$ ipython --no-banner

In [1]: import numpy as np

In [2]: import numpy.linalg as la

In [3]: np.set_printoptions(precision=3, suppress=True, linewidth=120)

In [4]: def rd(a):
   ...:     return np.round(a, 3) + 0
   ...: 

In [5]: M = np.load("m.npy")

In [6]: M
Out[6]: 
array([[ 1.   ,  0.371,  0.881],
       [ 0.245, -0.02 ,  0.159],
       [-0.941, -0.159, -0.478],
       [-0.999, -0.3  , -0.827],
       [ 0.964,  0.09 ,  0.653],
       [-0.941, -0.129, -0.523],
       [-0.999, -0.3  , -0.862],
       [ 0.987,  0.217,  0.641],
       [-0.462, -0.139,  0.04 ],
       [ 0.762,  0.07 ,  0.327]])

In [7]: gram = np.cov(M, rowvar=False)

In [8]: gram.shape
Out[8]: (3, 3)

In [9]: rd(la.eigvalsh(gram)[::-1])
Out[9]: array([1.263, 0.023, 0.005])

In [10]: dist = la.norm(M[:, None] - M[None], axis=-1)

In [11]: np.unravel_index(dist.round(6).argmax(), dist.shape)
Out[11]: (np.int64(0), np.int64(6))

In [12]: rd(dist[3])
Out[12]: array([2.714, 1.612, 0.381, 0.   , 2.489, 0.354, 0.035, 2.523, 1.032, 2.138])

In [13]: x0 = np.array([5, 4, 0])

In [14]: target = M @ x0

In [15]: beta, lr = np.zeros(3), 1 / la.norm(M, 2) ** 2

In [16]: for i in range(30):
    ...:     beta -= lr * M.T @ (M @ beta - target)
    ...:     if i % 10 == 0: print(i, round(la.norm(M @ beta - target), 3))
    ...: 
0 1.221
10 1.088
20 0.98

In [17]: rd(beta)
Out[17]: array([4.364, 1.109, 1.871])

In [18]: rd(la.cond(M))
Out[18]: np.float64(15.155)

In [19]: hat = M @ la.solve(M.T @ M, M.T)

In [20]: rd(np.diag(hat))
Out[20]: array([0.448, 0.106, 0.197, 0.243, 0.409, 0.201, 0.272, 0.131, 0.76 , 0.234])

In [21]: np.allclose(hat @ hat, hat)
Out[21]: True

In [22]: rd(hat @ M[:, 2])
Out[22]: array([ 0.881,  0.159, -0.478, -0.827,  0.653, -0.523, -0.862,  0.641,  0.04 ,  0.327])

In [23]: rng = np.random.default_rng(849)

In [24]: idx = rng.integers(0, 2, 3)

In [25]: F = (idx[:, None] == idx) * 5 + np.eye(3)

In [26]: F
Out[26]: 
array([[6., 5., 5.],
       [5., 6., 5.],
       [5., 5., 6.]])

In [27]: W1 = np.array([[0, -3], [-3, 1], [3, -5]])

In [28]: beta = np.array([3, 5])

In [29]: act = np.maximum(F @ W1 + beta, 0)

In [30]: (act > 0).astype(int)
Out[30]: 
array([[1, 0],
       [0, 0],
       [1, 0]])

In [31]: C = np.array([[2, 0], [-1, 3]])

In [32]: W1 @ C
Out[32]: 
array([[  3,  -9],
       [ -7,   3],
       [ 11, -15]])

In [33]: (act @ C).round(6).argmax(axis=1)
Out[33]: array([0, 0, 0])

In [34]: vals, evecs = la.eigh(F)

In [35]: (vals > 1e-8).sum(), (vals < -1e-8).sum()
Out[35]: (np.int64(3), np.int64(0))

In [36]: rd(evecs.T @ F @ evecs)
Out[36]: 
array([[ 1.,  0.,  0.],
       [ 0.,  1.,  0.],
       [ 0.,  0., 16.]])

In [37]: gram = F.T @ F

In [38]: np.diag(gram)
Out[38]: array([86., 86., 86.])

In [39]: np.allclose(gram, gram.T)
Out[39]: True

In [40]: np.trace(gram), (F ** 2).sum()
Out[40]: (np.float64(258.0), np.float64(258.0))

In [41]: gram
Out[41]: 
array([[86., 85., 85.],
       [85., 86., 85.],
       [85., 85., 86.]])

In [42]: x0 = np.array([2, -5, -3])

In [43]: target = F @ x0

In [44]: target
Out[44]: array([-28., -35., -33.])

In [45]: rd(la.solve(F.T, F[2]))
Out[45]: array([0., 0., 1.])
